$ python -q
>>> import numpy as np
>>> from numpy import linalg as LA
>>> np.set_printoptions(precision=1, suppress=True, linewidth=140, floatmode="fixed")
>>> rng = np.random.default_rng(56033)
>>> J = np.array([[3, 5, 5, 0, 0, 4, 3],
...     [5, 3, 0, 4, 3, 1, 0],
...     [2, 5, 5, 3, 3, 2, 1],
...     [4, 5, 4, 3, 0, 3, 4],
...     [1, 1, 5, 5, 2, 0, 2]]) * (rng.random((5, 7)) < 0.3)
>>> print(J)
[[0 0 5 0 0 0 0]
 [0 3 0 0 0 0 0]
 [0 0 5 0 0 2 1]
 [0 0 0 0 0 0 0]
 [0 0 5 5 2 0 0]]
>>> # looks like rank 4
>>> print(LA.matrix_rank(J))
4
>>> print(np.diff(J, axis=0))
[[ 0  3 -5  0  0  0  0]
 [ 0 -3  5  0  0  2  1]
 [ 0  0 -5  0  0 -2 -1]
 [ 0  0  5  5  2  0  0]]
>>> print(J - J[0])
[[ 0  0  0  0  0  0  0]
 [ 0  3 -5  0  0  0  0]
 [ 0  0  0  0  0  2  1]
 [ 0  0 -5  0  0  0  0]
 [ 0  0  0  5  2  0  0]]
>>> print(LA.svd(J, compute_uv=False))
[9.4 4.3 3.0 1.5 0.0]
>>> m1 = np.loadtxt("data.csv", delimiter=",")
>>> print(m1.round(1) + 0)
[[ 0.0 -0.2 -0.1  0.2 -0.1]
 [ 0.1 -0.6 -0.3  0.7 -0.2]
 [ 0.0  0.3  0.2 -0.4  0.1]]
>>> # rank 1
>>> Uu, sig, VT = LA.svd(m1)
>>> evecs = VT[:(sig > 1e-8).sum()]
>>> x = m1[0] + -1 * m1[1] + rng.integers(2) * np.eye(5)[2]
>>> print(x.round(1) + 0)
[ 0.0  0.4  0.2 -0.5  0.2]
>>> print(np.allclose(evecs.T @ evecs @ x, x))
True
>>> print(round(LA.norm(x - evecs.T @ evecs @ x), 1))
0.0
>>> print(np.round(np.diag(evecs.T @ evecs), 1) + 0)
[0.0 0.3 0.1 0.5 0.0]
>>> print(LA.cond(m1) > 100)
True
>>> print(np.round(LA.norm(m1, 2) / LA.norm(m1), 1))
1.0
>>> print(LA.matrix_rank(m1, rtol=0.1))
1
>>> print([round(float(x), 1) for x in LA.svd(m1, compute_uv=False)[:3]])
[1.1, 0.0, 0.0]
>>> data = np.load("dump.npy")
>>> print(data)
[[ 0.1 -0.4 -0.6  0.3  0.7 -0.6 -0.8]
 [ 0.7 -0.5  0.7 -0.8 -0.9  0.4 -0.4]
 [-0.5  0.1  0.7  0.9  0.7 -0.4 -0.2]
 [-0.7  0.5  0.9  1.0  0.6 -0.1  0.5]
 [-0.2  0.5  0.4 -0.4 -0.7  0.8  0.9]
 [-0.9  0.6  0.9  1.0  0.9 -0.3  0.6]
 [-0.5  0.7 -0.8 -0.5 -0.1  0.6  0.9]
 [ 0.4  0.0 -0.8 -0.9 -0.6  0.4  0.3]
 [ 0.9 -0.6 -1.0 -1.0 -0.9  0.5 -0.3]
 [ 0.4 -0.1 -0.1 -0.8 -0.7  0.4  0.2]
 [-0.9  0.9  0.2  0.7  0.2  0.8  1.0]
 [ 0.4 -0.7  0.9  0.8  0.5 -0.8 -1.0]
 [-1.0  1.0  1.0  1.0 -0.2  0.9  1.0]
 [ 0.4 -0.1  0.4 -0.7 -0.8  0.5  0.2]
 [-0.7  0.9  0.9  0.1 -0.8  0.9  1.0]
 [-0.8  0.8  1.0  1.0 -0.2  0.6  0.9]
 [-0.1  0.5  0.9 -0.4 -0.9  0.8  0.9]
 [ 0.5 -0.9  0.3  0.8  0.9 -0.9 -1.0]
 [-0.7  0.8 -0.8 -0.3  0.0  0.8  1.0]
 [ 0.9 -1.0 -0.9 -0.4  0.8 -1.0 -1.0]
 [-1.0  1.0  1.0  1.0  0.1  0.9  1.0]
 [ 0.7 -0.7  0.9  0.0 -0.4 -0.5 -0.9]
 [-0.9  0.9  0.8  0.9  0.1  0.8  1.0]
 [-0.1 -0.5 -0.9  0.7  1.0 -0.9 -0.9]
 [-0.2 -0.7  0.0  1.0  1.0 -1.0 -1.0]
 [-0.2  0.4  0.8  0.1 -0.5  0.6  0.7]
 [-0.2  0.3  0.7  0.2 -0.4  0.5  0.6]]
>>> Xs = data - data.mean(axis=0)
>>> Uu, sig, VT = LA.svd(Xs, full_matrices=False)
>>> print(np.round(np.abs(VT[-1]), 1) + 0)
[0.5 0.8 0.0 0.1 0.0 0.1 0.3]
>>> print(sig)
[6.9 5.3 3.3 1.0 0.6 0.4 0.3]
>>> print(np.round(Xs.mean(axis=0), 1) + 0)
[0.0 0.0 0.0 0.0 0.0 0.0 0.0]
>>> print(VT[0] * np.sign(VT[0, np.abs(VT[0]).argmax()]))
[-0.4  0.5  0.3  0.1 -0.2  0.5  0.6]
>>> print(np.round((sig ** 2).sum() ** 2 / (sig ** 4).sum(), 1))
2.5
>>> C = data[[22, 1]].astype(float)
>>> for _ in range(7):
...     lab = LA.norm(data[:, None] - C, axis=-1).argmin(axis=1)
...     C = np.array([data[lab == j].mean(axis=0) for j in range(2)])
... 
>>> print(lab)
[1 1 0 0 0 0 0 1 1 1 0 1 0 1 0 0 0 1 0 1 0 1 0 1 1 0 0]
>>> print(np.bincount(lab))
[15 12]
>>> print(C.round(1) + 0)
[[-0.6  0.7  0.6  0.4 -0.1  0.5  0.8]
 [ 0.4 -0.5 -0.1 -0.1  0.0 -0.3 -0.6]]
>>> x = np.array([-1, -2, 0, 1, -1, 1, 1])
>>> print(np.sign((C @ x).round(6)))
[ 1.0 -1.0]
>>> x @ C
Traceback (most recent call last):
  File "<python-input-41>", line 1, in <module>
    x @ C
    ~~^~~
ValueError: matmul: Input operand 1 has a mismatch in its core dimension 0, with gufunc signature (n?,k),(k,m?)->(n?,m?) (size 2 is different from 7)
>>> print(np.einsum("ij,j->i", C, x))
[ 1.1 -0.4]
>>> print(LA.norm(C @ x) <= LA.norm(C, 2) * LA.norm(x) + 1e-9)
True
>>> print((C * x).sum(axis=1))
[ 1.1 -0.4]
>>> print(C @ np.eye(7)[0])
[-0.6  0.4]
>>> lab = data[:, 4] > np.median(data[:, 4])
>>> r0 = data[lab].mean(axis=0) - data[~lab].mean(axis=0)
>>> print(round(float((((data - data.mean(axis=0)) @ r0 > 0) == lab).mean()), 1))
0.8
>>> print(lab.astype(int))
[1 0 1 1 0 1 0 0 0 0 1 1 0 0 0 0 0 1 1 1 1 0 1 1 1 0 0]
>>> print(r0)
[-0.3 -0.2 -0.2  0.9  1.2 -0.7 -0.5]
>>> Xs = (data - data.mean(axis=0)) / data.std(axis=0)
>>> print(np.argwhere(np.abs(Xs) > 2))
[]
>>> coef = LA.lstsq(np.delete(Xs, 2, axis=1), Xs[:, 2])[0]
>>> print(coef)
[ 0.8  0.6  1.5 -1.4 -1.2  0.7]
>>> feats = np.loadtxt("mat.csv", delimiter=",")
>>> print(feats)
[[0.0 0.0 0.0 0.0 0.0 0.0]
 [2.0 1.0 0.0 0.0 0.0 0.0]
 [1.0 2.0 3.0 0.0 0.0 0.0]
 [0.0 1.0 3.0 0.0 0.0 0.0]
 [2.0 2.0 3.0 0.0 1.0 0.0]
 [1.0 3.0 3.0 2.0 0.0 0.0]]
>>> # looks like rank 5
>>> print(np.round(np.trace(LA.pinv(feats) @ feats), 1))
5.0
>>> print(np.round(feats @ LA.pinv(feats) @ feats, 1) + 0)
[[0.0 0.0 0.0 0.0 0.0 0.0]
 [2.0 1.0 0.0 0.0 0.0 0.0]
 [1.0 2.0 3.0 0.0 0.0 0.0]
 [0.0 1.0 3.0 0.0 0.0 0.0]
 [2.0 2.0 3.0 0.0 1.0 0.0]
 [1.0 3.0 3.0 2.0 0.0 0.0]]
>>> print(np.abs(np.diag(LA.qr(feats)[1])) > 1e-9)
[ True  True  True  True  True False]
>>> rk = LA.matrix_rank(feats)
>>> print(rk)
5
>>> N = LA.svd(feats)[2][rk:].T
>>> print([int(LA.matrix_rank(feats[:i])) for i in range(1, len(feats) + 1)])
[0, 1, 2, 3, 4, 5]
>>> print(feats @ feats)
[[ 0.0  0.0  0.0  0.0  0.0  0.0]
 [ 2.0  1.0  0.0  0.0  0.0  0.0]
 [ 7.0  8.0  9.0  0.0  0.0  0.0]
 [ 5.0  7.0  9.0  0.0  0.0  0.0]
 [ 9.0 10.0 12.0  0.0  1.0  0.0]
 [ 9.0 11.0 15.0  0.0  0.0  0.0]]
>>> print(np.sort(LA.eigvals(feats)))
[0.0 0.0 0.0 1.0 1.0 3.0]
>>> mat = np.loadtxt("m.csv", delimiter=",")
>>> print(mat)
[[ 0.9  2.0  0.5  2.0  1.8]
 [ 0.7  2.2  0.0  1.8  2.1]
 [ 0.8  2.0  0.5  2.2  1.7]
 [ 0.8  1.9  0.1  2.2  1.8]
 [ 1.3  1.9  0.0  2.1  1.9]
 [ 0.9  1.4  0.4  1.9  2.4]
 [-0.4  0.0  1.0  1.2  0.6]
 [-0.3 -0.3  0.5  1.4  1.4]
 [-0.3  0.2  0.5  1.6  0.8]
 [ 0.2 -0.1  0.9  1.2  1.1]
 [-0.4 -0.2  0.8  1.9  0.7]
 [-0.2 -0.2  1.3  2.2  0.8]
 [-0.1 -0.3  0.0  2.2  2.3]
 [-0.2 -0.3  0.0  1.8  2.4]
 [ 0.3  0.2 -0.1  1.8  2.0]
 [-0.6 -0.3  0.0  2.4  2.1]
 [ 0.1 -0.4  0.1  1.9  2.1]
 [-0.1 -0.2 -0.3  2.3  1.7]]
>>> Xs = mat - mat.mean(axis=0)
>>> Uu, sig, VT = LA.svd(Xs, full_matrices=False)
>>> print(np.round(sig ** 2 / (sig ** 2).sum(), 1) + 0)
[0.7 0.2 0.0 0.0 0.0]
>>> print(np.abs(VT[-1]))
[0.7 0.3 0.4 0.1 0.4]
>>> X = np.array([[-5, -1, -6, 0, -9],
...     [7, -9, 6, 0, 5],
...     [-6, -1, 2, 0, -3],
...     [0, 0, 0, 0, 0],
...     [5, 3, 0, 0, -2]])
>>> # rank 4
>>> Uu, sig, VT = LA.svd(X)
>>> evecs = VT[:(sig > 1e-8).sum()]
>>> x = X[1] + 4 * X[2] + rng.integers(2) * np.eye(5)[0]
>>> print(x)
[-17.0 -13.0  14.0   0.0  -7.0]
>>> print(np.round(LA.norm(x - evecs.T @ evecs @ x), 1))
0.0
>>> print(np.round(evecs.T @ evecs, 1) + 0)
[[1.0 0.0 0.0 0.0 0.0]
 [0.0 1.0 0.0 0.0 0.0]
 [0.0 0.0 1.0 0.0 0.0]
 [0.0 0.0 0.0 0.0 0.0]
 [0.0 0.0 0.0 0.0 1.0]]
>>> x = np.array([1, 0, -2, 0, 2])
>>> print(X @ np.eye(5)[3])
[0.0 0.0 0.0 0.0 0.0]
>>> print(np.einsum("ij,j->i", X, x))
[-11   5 -16   0   1]
>>> print(X @ np.ones(5))
[-21.0   9.0  -8.0   0.0   6.0]
>>> E = np.loadtxt("sample16.csv", delimiter=",")
>>> print(E)
[[0.0 0.0 1.0 0.0 1.0]
 [0.0 0.0 0.0 1.0 0.0]
 [1.0 0.0 0.0 0.0 1.0]
 [0.0 1.0 0.0 0.0 0.0]
 [1.0 0.0 1.0 0.0 0.0]]
>>> print(np.all(LA.eigvalsh(E) > 0))
False
>>> print(round(float(LA.eigvalsh(E).min()), 1))
-1.0
>>> A = np.load("a.npy")
>>> print(A)
[[144 113 151 117]
 [113 121 144 120]
 [151 144 189 166]
 [117 120 166 166]]
>>> # symmetric
>>> print(np.unravel_index(np.abs(A).argmax(), A.shape))
(np.int64(2), np.int64(2))
>>> print(A.shape)
(4, 4)
>>> A[:, 4]
Traceback (most recent call last):
  File "<python-input-94>", line 1, in <module>
    A[:, 4]
    ~^^^^^^
IndexError: index 4 is out of bounds for axis 1 with size 4
>>> print(A.sum(axis=0))
[525 498 650 569]
>>> LA.rank(A)
Traceback (most recent call last):
  File "<python-input-96>", line 1, in <module>
    LA.rank(A)
    ^^^^^^^
AttributeError: module 'numpy.linalg' has no attribute 'rank'
>>> print(LA.matrix_rank(A))
4
>>> np.zeros(4, 4)
Traceback (most recent call last):
  File "<python-input-98>", line 1, in <module>
    np.zeros(4, 4)
    ~~~~~~~~^^^^^^
TypeError: Cannot interpret '4' as a data type
